% python3 -q
>>> import numpy as np
>>> np.set_printoptions(precision=2, suppress=True, linewidth=120, legacy="1.25")
>>> Y = np.array([[1, -2, 1, -2, 0, -2, 2, 1],
...     [-2, -1, -2, 1, 1, 0, 0, 1],
...     [1, 1, 1, -1, 0, 2, 1, 1]])
>>> F = Y.T @ Y
>>> print(F)
[[ 6  1  6 -5 -2  0  3  0]
 [ 1  6  1  2 -1  6 -3 -2]
 [ 6  1  6 -5 -2  0  3  0]
 [-5  2 -5  6  1  2 -5 -2]
 [-2 -1 -2  1  1  0  0  1]
 [ 0  6  0  2  0  8 -2  0]
 [ 3 -3  3 -5  0 -2  5  3]
 [ 0 -2  0 -2  1  0  3  3]]
>>> Y = np.array([[1, -1], [1, 0], [0, 1], [1, -2], [1, -2], [-1, 0], [-2, 1], [1, -1]])
>>> print(np.linalg.matrix_rank(np.vstack([F, Y.T])))
5
>>> print(F @ Y)
[[ -6  17]
 [  6  -3]
 [ -6  17]
 [ 10 -17]
 [  0  -5]
 [  4  -6]
 [-10  12]
 [ -6   2]]
>>> print(np.einsum("ik,kj->ij", F, Y))
[[ -6  17]
 [  6  -3]
 [ -6  17]
 [ 10 -17]
 [  0  -5]
 [  4  -6]
 [-10  12]
 [ -6   2]]
>>> print(np.einsum("ij->j", F))
[ 9 10  9 -6 -2 14  4  3]
>>> print(np.linalg.matrix_rank(F @ Y))
2
>>> rng = np.random.default_rng(79)
>>> lab = rng.permutation(8)
>>> print(lab)
[4 6 7 0 1 2 3 5]
>>> Y = F[lab][:, lab]
>>> print(round(np.linalg.det(Y), 2), round(np.linalg.det(F[lab]), 2))
0.0 0.0
>>> print(Y)
[[ 1  0  1 -2 -1 -2  1  0]
 [ 0  5  3  3 -3  3 -5 -2]
 [ 1  3  3  0 -2  0 -2  0]
 [-2  3  0  6  1  6 -5  0]
 [-1 -3 -2  1  6  1  2  6]
 [-2  3  0  6  1  6 -5  0]
 [ 1 -5 -2 -5  2 -5  6  2]
 [ 0 -2  0  0  6  0  2  8]]
>>> print(np.allclose(Y, F))
False
>>> evals, V = np.linalg.eigh(Y)
>>> print(np.round(V.T @ Y @ V, 2) + 0)
[[ 0.   0.   0.   0.   0.   0.   0.   0. ]
 [ 0.   0.   0.   0.   0.   0.   0.   0. ]
 [ 0.   0.   0.   0.   0.   0.   0.   0. ]
 [ 0.   0.   0.   0.   0.   0.   0.   0. ]
 [ 0.   0.   0.   0.   0.   0.   0.   0. ]
 [ 0.   0.   0.   0.   0.   5.8  0.   0. ]
 [ 0.   0.   0.   0.   0.   0.  14.3  0. ]
 [ 0.   0.   0.   0.   0.   0.   0.  20.9]]
>>> print(np.unique(evals.round(6) + 0, return_counts=True)[1])
[5 1 1 1]
>>> print(np.round(np.linalg.eigvalsh(Y @ Y), 2) + 0)
[  0.     0.     0.     0.     0.    33.62 204.5  436.89]
>>> print(np.abs(V[:, -1]).round(6).argmax())
6
>>> W0 = np.load("case8.npy")
>>> print(W0)
[[0 1 0 0 0 1 1 0 0 0]
 [1 0 0 0 0 1 1 0 0 0]
 [0 0 0 1 1 0 0 1 0 0]
 [0 0 1 0 1 0 0 1 0 0]
 [0 0 1 1 0 0 0 1 0 0]
 [1 1 0 0 0 0 0 0 0 0]
 [1 1 0 0 0 0 0 0 0 0]
 [0 0 1 1 1 0 0 0 0 0]
 [0 0 0 0 0 0 0 0 0 1]
 [0 0 0 0 0 0 0 0 1 0]]
>>> rank = np.linalg.matrix_rank(W0)
>>> print(rank)
9
>>> N = np.linalg.svd(W0)[2][rank:].T
>>> print(np.linalg.matrix_rank(W0.T @ W0), np.linalg.matrix_rank(W0 @ W0.T))
9 9
>>> print(np.allclose(W0 @ N, 0))
True
>>> print(np.round(W0 @ N, 2) + 0)
[[0.]
 [0.]
 [0.]
 [0.]
 [0.]
 [0.]
 [0.]
 [0.]
 [0.]
 [0.]]
>>> print(N.shape)
(10, 1)
>>> print([int(np.linalg.matrix_rank(W0[:, :j + 1])) for j in range(10)])
[1, 2, 3, 4, 5, 6, 6, 7, 8, 9]
>>> print(np.allclose(W0, W0.T))
True
>>> W0.inv()
Traceback (most recent call last):
  File "<python-input-34>", line 1, in <module>
    W0.inv()
    ^^^^^^
AttributeError: 'numpy.ndarray' object has no attribute 'inv'
>>> assert W0 == W0.T
Traceback (most recent call last):
  File "<python-input-35>", line 1, in <module>
    assert W0 == W0.T
           ^^^^^^^^^^
ValueError: The truth value of an array with more than one element is ambiguous. Use a.any() or a.all()
>>> print(np.trace(W0))
0
>>> print(np.round(np.linalg.det(W0), 2))
0.0
>>> print(np.allclose(W0 @ W0.T, W0.T @ W0))
True
>>> print(W0 @ W0)
[[3 2 0 0 0 1 1 0 0 0]
 [2 3 0 0 0 1 1 0 0 0]
 [0 0 3 2 2 0 0 2 0 0]
 [0 0 2 3 2 0 0 2 0 0]
 [0 0 2 2 3 0 0 2 0 0]
 [1 1 0 0 0 2 2 0 0 0]
 [1 1 0 0 0 2 2 0 0 0]
 [0 0 2 2 2 0 0 3 0 0]
 [0 0 0 0 0 0 0 0 1 0]
 [0 0 0 0 0 0 0 0 0 1]]
>>> K = np.load("dump.npy")
>>> print(K)
[[ 1  2  0  0 -2 -2 -3 -3 -1  2]
 [ 2  1  2  0  0 -2 -2 -3 -3 -1]
 [-1  2  1  2  0  0 -2 -2 -3 -3]
 [-3 -1  2  1  2  0  0 -2 -2 -3]
 [-3 -3 -1  2  1  2  0  0 -2 -2]
 [-2 -3 -3 -1  2  1  2  0  0 -2]
 [-2 -2 -3 -3 -1  2  1  2  0  0]
 [ 0 -2 -2 -3 -3 -1  2  1  2  0]
 [ 0  0 -2 -2 -3 -3 -1  2  1  2]
 [ 2  0  0 -2 -2 -3 -3 -1  2  1]]
>>> x0 = np.array([-1, -2, -3, 3, -3, -1, 0, -3, 3, 0])
>>> rhs = K @ x0
>>> print(rhs)
[ 9 -8 -3 -4  7  7  1 14  9 10]
>>> print(np.round(np.linalg.solve(K, K[:, 1]), 2) + 0)
[0. 1. 0. 0. 0. 0. 0. 0. 0. 0.]
>>> lab = rng.permutation(10)
>>> Y = K[:, lab] * rng.choice([-1, 1], 10)
>>> print(Y)
[[ 0  2 -2 -1  1  2  3  0 -2 -3]
 [ 0 -1  0 -2  3  1  3  2 -2 -2]
 [ 2 -3  0  1  3  2  2  1  0 -2]
 [ 1 -3  2  3  2 -1  2  2  0  0]
 [ 2 -2  1  3  2 -3  0 -1  2  0]
 [-1 -2  2  2  0 -3  0 -3  1  2]
 [-3  0 -1  2  0 -2 -2 -3  2  1]
 [-3  0 -3  0 -2 -2 -1 -2 -1  2]
 [-2  2 -3  0 -1  0 -2 -2 -3 -1]
 [-2  1 -2 -2 -2  0  1  0 -3 -3]]
>>> left, _, vt = np.linalg.svd(K.T @ Y)
>>> print(np.round(left @ vt, 2) + 0)
[[ 0.  0.  0. -1.  0.  0.  0.  0.  0.  0.]
 [ 0.  0.  0.  0.  0.  1.  0.  0.  0.  0.]
 [ 0.  0.  0.  0.  0.  0.  0.  1.  0.  0.]
 [ 1.  0.  0.  0.  0.  0.  0.  0.  0.  0.]
 [ 0.  0.  1.  0.  0.  0.  0.  0.  0.  0.]
 [ 0.  0.  0.  0.  0.  0.  0.  0.  1.  0.]
 [ 0.  0.  0.  0.  0.  0.  0.  0.  0.  1.]
 [ 0.  0.  0.  0.  0.  0. -1.  0.  0.  0.]
 [ 0.  0.  0.  0. -1.  0.  0.  0.  0.  0.]
 [ 0.  1.  0.  0.  0.  0.  0.  0.  0.  0.]]
>>> print(np.round(np.linalg.lstsq(K, Y)[0], 2) + 0)
[[ 0.  0.  0. -1.  0.  0.  0.  0.  0.  0.]
 [ 0.  0.  0.  0.  0.  1.  0.  0.  0.  0.]
 [ 0.  0.  0.  0.  0.  0.  0.  1.  0.  0.]
 [ 1.  0.  0.  0.  0.  0.  0.  0.  0.  0.]
 [ 0.  0.  1.  0.  0.  0.  0.  0.  0.  0.]
 [ 0.  0.  0.  0.  0.  0.  0.  0.  1.  0.]
 [ 0.  0.  0.  0.  0.  0.  0.  0.  0.  1.]
 [ 0.  0.  0.  0.  0.  0. -1.  0.  0.  0.]
 [ 0.  0.  0.  0. -1.  0.  0.  0.  0.  0.]
 [ 0.  1.  0.  0.  0.  0.  0.  0.  0.  0.]]
>>> print(lab)
[3 9 4 0 8 1 7 2 5 6]
>>> x0 = np.array([0, 1, 3, 0, 3, 3, 3, 0, 2, 3])
>>> rhs = Y @ x0
>>> print(rhs)
[  1  10  12  12   2   3  -8 -20 -25 -23]
>>> print(np.round(np.linalg.solve(Y.T, Y[6]), 2) + 0)
[0. 0. 0. 0. 0. 0. 1. 0. 0. 0.]
>>> print(np.round(np.linalg.solve(Y, Y[:, 7]), 2) + 0)
[0. 0. 0. 0. 0. 0. 0. 1. 0. 0.]
>>> print(np.round(np.linalg.solve(Y, rhs), 2) + 0)
[0. 1. 3. 0. 3. 3. 3. 0. 2. 3.]
>>> print(np.round(np.linalg.solve(Y, -2 * rhs), 2) + 0)
[ 0. -2. -6.  0. -6. -6. -6.  0. -4. -6.]
>>> print(np.round(np.linalg.solve(Y, rhs + Y[:, 0]), 2) + 0)
[1. 1. 3. 0. 3. 3. 3. 0. 2. 3.]
>>> print((W0 != 0).astype(int))
[[0 1 0 0 0 1 1 0 0 0]
 [1 0 0 0 0 1 1 0 0 0]
 [0 0 0 1 1 0 0 1 0 0]
 [0 0 1 0 1 0 0 1 0 0]
 [0 0 1 1 0 0 0 1 0 0]
 [1 1 0 0 0 0 0 0 0 0]
 [1 1 0 0 0 0 0 0 0 0]
 [0 0 1 1 1 0 0 0 0 0]
 [0 0 0 0 0 0 0 0 0 1]
 [0 0 0 0 0 0 0 0 1 0]]
>>> print(np.round(np.linalg.det(W0), 2))
0.0
>>> print((np.linalg.matrix_power((W0 != 0) + (W0.T != 0) + np.eye(10), 10) > 0).astype(int))
[[1 1 0 0 0 1 1 0 0 0]
 [1 1 0 0 0 1 1 0 0 0]
 [0 0 1 1 1 0 0 1 0 0]
 [0 0 1 1 1 0 0 1 0 0]
 [0 0 1 1 1 0 0 1 0 0]
 [1 1 0 0 0 1 1 0 0 0]
 [1 1 0 0 0 1 1 0 0 0]
 [0 0 1 1 1 0 0 1 0 0]
 [0 0 0 0 0 0 0 0 1 1]
 [0 0 0 0 0 0 0 0 1 1]]
>>> print(K @ K)
[[ 25  28  29  14   3 -18 -25 -22  -6   8]
 [  8  25  28  29  14   3 -18 -25 -22  -6]
 [ -6   8  25  28  29  14   3 -18 -25 -22]
 [-22  -6   8  25  28  29  14   3 -18 -25]
 [-25 -22  -6   8  25  28  29  14   3 -18]
 [-18 -25 -22  -6   8  25  28  29  14   3]
 [  3 -18 -25 -22  -6   8  25  28  29  14]
 [ 14   3 -18 -25 -22  -6   8  25  28  29]
 [ 29  14   3 -18 -25 -22  -6   8  25  28]
 [ 28  29  14   3 -18 -25 -22  -6   8  25]]
>>> print(np.linalg.matrix_power(K, 3))
[[ 103  261  295  233   38 -152 -312 -337 -264  -81]
 [ -81  103  261  295  233   38 -152 -312 -337 -264]
 [-264  -81  103  261  295  233   38 -152 -312 -337]
 [-337 -264  -81  103  261  295  233   38 -152 -312]
 [-312 -337 -264  -81  103  261  295  233   38 -152]
 [-152 -312 -337 -264  -81  103  261  295  233   38]
 [  38 -152 -312 -337 -264  -81  103  261  295  233]
 [ 233   38 -152 -312 -337 -264  -81  103  261  295]
 [ 295  233   38 -152 -312 -337 -264  -81  103  261]
 [ 261  295  233   38 -152 -312 -337 -264  -81  103]]
>>> K.inv()
Traceback (most recent call last):
  File "<python-input-66>", line 1, in <module>
    K.inv()
    ^^^^^
AttributeError: 'numpy.ndarray' object has no attribute 'inv'
>>> print(np.allclose(K @ K.T, K.T @ K))
True
>>> print(np.trace(K))
10
>>> print(np.sort(np.abs(np.linalg.eigvals(K))))
[ 1.94  1.94  1.98  1.98  2.87  2.87  4.    6.   11.75 11.75]
>>> print(round(np.linalg.det(K), 2))
402504.0
>>> print(np.allclose(K, K.T))
False
>>> print((K + K.T) / 2)
[[ 1.   2.  -0.5 -1.5 -2.5 -2.  -2.5 -1.5 -0.5  2. ]
 [ 2.   1.   2.  -0.5 -1.5 -2.5 -2.  -2.5 -1.5 -0.5]
 [-0.5  2.   1.   2.  -0.5 -1.5 -2.5 -2.  -2.5 -1.5]
 [-1.5 -0.5  2.   1.   2.  -0.5 -1.5 -2.5 -2.  -2.5]
 [-2.5 -1.5 -0.5  2.   1.   2.  -0.5 -1.5 -2.5 -2. ]
 [-2.  -2.5 -1.5 -0.5  2.   1.   2.  -0.5 -1.5 -2.5]
 [-2.5 -2.  -2.5 -1.5 -0.5  2.   1.   2.  -0.5 -1.5]
 [-1.5 -2.5 -2.  -2.5 -1.5 -0.5  2.   1.   2.  -0.5]
 [-0.5 -1.5 -2.5 -2.  -2.5 -1.5 -0.5  2.   1.   2. ]
 [ 2.  -0.5 -1.5 -2.5 -2.  -2.5 -1.5 -0.5  2.   1. ]]
>>> print((K - K.T) / 2)
[[ 0.   0.   0.5  1.5  0.5  0.  -0.5 -1.5 -0.5  0. ]
 [ 0.   0.   0.   0.5  1.5  0.5  0.  -0.5 -1.5 -0.5]
 [-0.5  0.   0.   0.   0.5  1.5  0.5  0.  -0.5 -1.5]
 [-1.5 -0.5  0.   0.   0.   0.5  1.5  0.5  0.  -0.5]
 [-0.5 -1.5 -0.5  0.   0.   0.   0.5  1.5  0.5  0. ]
 [ 0.  -0.5 -1.5 -0.5  0.   0.   0.   0.5  1.5  0.5]
 [ 0.5  0.  -0.5 -1.5 -0.5  0.   0.   0.   0.5  1.5]
 [ 1.5  0.5  0.  -0.5 -1.5 -0.5  0.   0.   0.   0.5]
 [ 0.5  1.5  0.5  0.  -0.5 -1.5 -0.5  0.   0.   0. ]
 [ 0.   0.5  1.5  0.5  0.  -0.5 -1.5 -0.5  0.   0. ]]
>>> E = np.loadtxt("layer9.csv", delimiter=",")
>>> print(E)
[[ 0.58  0.03  0.38  0.16 -0.45  0.42  0.27 -0.15  0.08 -0.12 -0.02  0.04]
 [ 0.03  0.63 -0.1   0.73  0.12 -0.06  0.39  0.09 -0.13  0.02  0.09  0.21]
 [ 0.38 -0.1   0.8   0.18 -0.24  0.2  -0.25 -0.11  0.34  0.12 -0.47  0.07]
 [ 0.16  0.73  0.18  1.1  -0.11  0.03  0.2   0.29 -0.05 -0.04  0.05 -0.04]
 [-0.45  0.12 -0.24 -0.11  1.06 -0.3   0.08 -0.28 -0.25  0.2  -0.38  0.05]
 [ 0.42 -0.06  0.2   0.03 -0.3   0.78 -0.07 -0.05 -0.1   0.27  0.16 -0.27]
 [ 0.27  0.39 -0.25  0.2   0.08 -0.07  1.2  -0.15  0.14 -0.08 -0.12  0.26]
 [-0.15  0.09 -0.11  0.29 -0.28 -0.05 -0.15  1.35 -0.37  0.25 -0.36 -0.33]
 [ 0.08 -0.13  0.34 -0.05 -0.25 -0.1   0.14 -0.37  1.12  0.31 -0.09  0.03]
 [-0.12  0.02  0.12 -0.04  0.2   0.27 -0.08  0.25  0.31  1.09 -0.41  0.2 ]
 [-0.02  0.09 -0.47  0.05 -0.38  0.16 -0.12 -0.36 -0.09 -0.41  1.11 -0.1 ]
 [ 0.04  0.21  0.07 -0.04  0.05 -0.27  0.26 -0.33  0.03  0.2  -0.1   1.18]]
>>> # null space of dimension 4
>>> print(np.argsort(-np.linalg.norm(E, axis=0).round(6), kind="stable")[:3])
[ 7 10  3]
>>> evals, V = np.linalg.eigh(E)
>>> x0 = np.array([5, -4, 1, 3, 0, -8, -7, -4, -7, -6, 7, 6])
>>> print(round(x0 @ E @ x0, 2))
351.44
>>> print(round(x0 @ E @ x0 / (x0 @ x0), 2), round(evals[0], 2), round(float(evals[-1]), 2))
1.0 -0.0 2.0
>>> rank = np.linalg.matrix_rank(E)
>>> print(rank)
8
>>> N = np.linalg.svd(E)[2][rank:].T
>>> print([int(np.linalg.matrix_rank(E[:, :j + 1])) for j in range(12)])
[1, 2, 3, 4, 5, 6, 7, 8, 8, 8, 8, 8]
>>> print([int(np.linalg.matrix_rank(np.delete(E, i, axis=0))) for i in range(12)])
[8, 8, 8, 8, 8, 8, 8, 8, 8, 8, 8, 8]
>>> def softmax(z):
...     e = np.exp(z - z.max(axis=-1, keepdims=True))
...     return e / e.sum(axis=-1, keepdims=True)
... 
>>> print(softmax(E[3]))
[0.07 0.13 0.08 0.19 0.06 0.06 0.08 0.08 0.06 0.06 0.07 0.06]
>>> scores = E @ E.T / np.sqrt(12)
>>> print(softmax(scores + np.triu(np.full(scores.shape, -np.inf), 1)))
[[1.   0.   0.   0.   0.   0.   0.   0.   0.   0.   0.   0.  ]
 [0.42 0.58 0.   0.   0.   0.   0.   0.   0.   0.   0.   0.  ]
 [0.34 0.26 0.41 0.   0.   0.   0.   0.   0.   0.   0.   0.  ]
 [0.21 0.27 0.2  0.32 0.   0.   0.   0.   0.   0.   0.   0.  ]
 [0.14 0.2  0.16 0.17 0.32 0.   0.   0.   0.   0.   0.   0.  ]
 [0.19 0.15 0.18 0.16 0.12 0.21 0.   0.   0.   0.   0.   0.  ]
 [0.14 0.16 0.11 0.15 0.13 0.11 0.21 0.   0.   0.   0.   0.  ]
 [0.1  0.12 0.11 0.14 0.1  0.11 0.1  0.23 0.   0.   0.   0.  ]
 [0.12 0.1  0.13 0.1  0.09 0.11 0.11 0.08 0.17 0.   0.   0.  ]
 [0.09 0.09 0.1  0.09 0.1  0.1  0.09 0.1  0.11 0.15 0.   0.  ]
 [0.09 0.09 0.07 0.09 0.07 0.1  0.09 0.07 0.08 0.07 0.16 0.  ]
 [0.08 0.09 0.08 0.08 0.09 0.07 0.1  0.06 0.08 0.08 0.07 0.13]]
>>> print(softmax(scores)[3] @ E)
[ 0.11  0.22  0.08  0.28 -0.06  0.08  0.18  0.05  0.06  0.13 -0.04  0.1 ]
>>> mat = np.array([[1, 0, 0, 0, 0, 0, 0, 0],
...     [-5, 1, 0, 0, 0, 0, 0, 0],
...     [0, 4, 1, 0, 0, 0, 0, 0],
...     [-9, 3, 7, 1, 0, 0, 0, 0],
...     [-2, -5, 8, 8, 1, 0, 0, 0],
...     [-2, 0, 4, -3, 6, 1, 0, 0],
...     [8, 6, 7, 9, 3, -2, 1, 0],
...     [-3, 3, 2, 8, 7, -2, 0, 1]])
>>> u = np.array([3, 0, 1])
>>> print(np.polyval(u, mat[2]))
[ 1 49  4  1  1  1  1  1]
>>> print(np.convolve(mat[2], u))
[ 0 12  3  4  1  0  0  0  0  0]
>>> print(np.correlate(mat[2], mat[1], "full"))
[  0   0   0   0   0   0   0   4 -19  -5   0   0   0   0   0]
